$ python -q
>>> import numpy as np
>>> from numpy import linalg as LA
>>> np.set_printoptions(precision=2, suppress=True, linewidth=100, sign=" ")
>>> rd = lambda a: np.round(a, 2) + 0
>>> K = np.loadtxt("dump.csv", delimiter=",")
>>> rd(K)
array([[-0.64,  0.55,  0.55],
       [ 0.55,  0.82, -0.18],
       [ 0.55, -0.18,  0.82]])
>>> w, evecs = LA.eigh(K)
>>> vec = np.array([0, 4, 6])
>>> rd(evecs * np.abs(w) @ evecs.T)
array([[ 1.,  0.,  0.],
       [ 0.,  1.,  0.],
       [ 0.,  0.,  1.]])
>>> rd(LA.eigvalsh(K[1:, 1:]))
array([ 0.64,  1.  ])
>>> rd(evecs * np.maximum(w, 0) @ evecs.T)
array([[ 0.18,  0.27,  0.27],
       [ 0.27,  0.91, -0.09],
       [ 0.27, -0.09,  0.91]])
>>> rd(vec @ K @ vec)
np.float64(33.82)
>>> E = np.loadtxt("arr.csv", delimiter=",")
>>> rd(E)
array([[ 0.94, -0.15, -0.15, -0.15, -0.11, -0.11, -0.11, -0.15],
       [-0.15,  0.65, -0.35, -0.35, -0.25, -0.25, -0.25, -0.35],
       [-0.15, -0.35,  0.65, -0.35, -0.25, -0.25, -0.25, -0.35],
       [-0.15, -0.35, -0.35,  0.65, -0.25, -0.25, -0.25, -0.35],
       [-0.11, -0.25, -0.25, -0.25,  0.82, -0.18, -0.18, -0.25],
       [-0.11, -0.25, -0.25, -0.25, -0.18,  0.82, -0.18, -0.25],
       [-0.11, -0.25, -0.25, -0.25, -0.18, -0.18,  0.82, -0.25],
       [-0.15, -0.35, -0.35, -0.35, -0.25, -0.25, -0.25,  0.65]])
>>> w, evecs = LA.eigh(E)
>>> vec = np.array([3, 0, -2, 2, 1, 1, 0, 2])
>>> rd(vec @ E @ vec)
np.float64(15.22)
>>> rd(vec @ E @ vec / (vec @ vec)), rd(w[0]), w[-1]
(np.float64(0.66), np.float64(-1.0), np.float64(1.0))
>>> rd(evecs * np.maximum(w, 0) @ evecs.T)
array([[ 0.97, -0.08, -0.07, -0.08, -0.05, -0.05, -0.05, -0.08],
       [-0.08,  0.82, -0.18, -0.17, -0.13, -0.12, -0.12, -0.17],
       [-0.07, -0.18,  0.82, -0.17, -0.12, -0.12, -0.12, -0.17],
       [-0.08, -0.17, -0.17,  0.82, -0.13, -0.13, -0.13, -0.18],
       [-0.05, -0.13, -0.12, -0.13,  0.91, -0.09, -0.09, -0.13],
       [-0.05, -0.12, -0.12, -0.13, -0.09,  0.91, -0.09, -0.13],
       [-0.05, -0.12, -0.12, -0.13, -0.09, -0.09,  0.91, -0.12],
       [-0.08, -0.17, -0.17, -0.18, -0.13, -0.13, -0.12,  0.82]])
>>> rd(LA.eigvalsh(E[1:, 1:]))
array([-0.94,  1.  ,  1.  ,  1.  ,  1.  ,  1.  ,  1.  ])
>>> w, evecs = LA.eigh(E)
>>> rd(LA.eigvalsh(E @ E))
array([ 1.,  1.,  1.,  1.,  1.,  1.,  1.,  1.])
>>> w.sum(), np.trace(E)
(np.float64(6.0), np.float64(6.0))
>>> (w > 1e-8).sum(), (w < -1e-8).sum()
(np.int64(7), np.int64(1))
>>> rd(w)
array([-1.,  1.,  1.,  1.,  1.,  1.,  1.,  1.])
>>> np.unique(w.round(6) + 0, return_counts=True)[1]
array([ 1,  7])
>>> vec = np.array([-2, -2, 0, -3, 3, -2, 2, 3])
>>> rd(LA.norm(vec)), rd(LA.norm(E @ vec))
(np.float64(6.56), np.float64(6.56))
>>> [p for p in range(1, 25) if np.allclose(LA.matrix_power(E, p), np.eye(8))]
[2, 4, 6, 8, 10, 12, 14, 16, 18, 20, 22, 24]
>>> rd(np.sort(np.abs(np.degrees(np.angle(LA.eigvals(E))))))
array([   0.,    0.,    0.,    0.,    0.,    0.,    0.,  180.])
>>> rd(E.T @ (E @ vec))
array([-2., -2.,  0., -3.,  3., -2.,  2.,  3.])
>>> 8 - LA.matrix_rank(E - np.eye(8), tol=1e-8)
np.int64(7)
>>> rd(LA.det(E))
np.float64(-1.0)
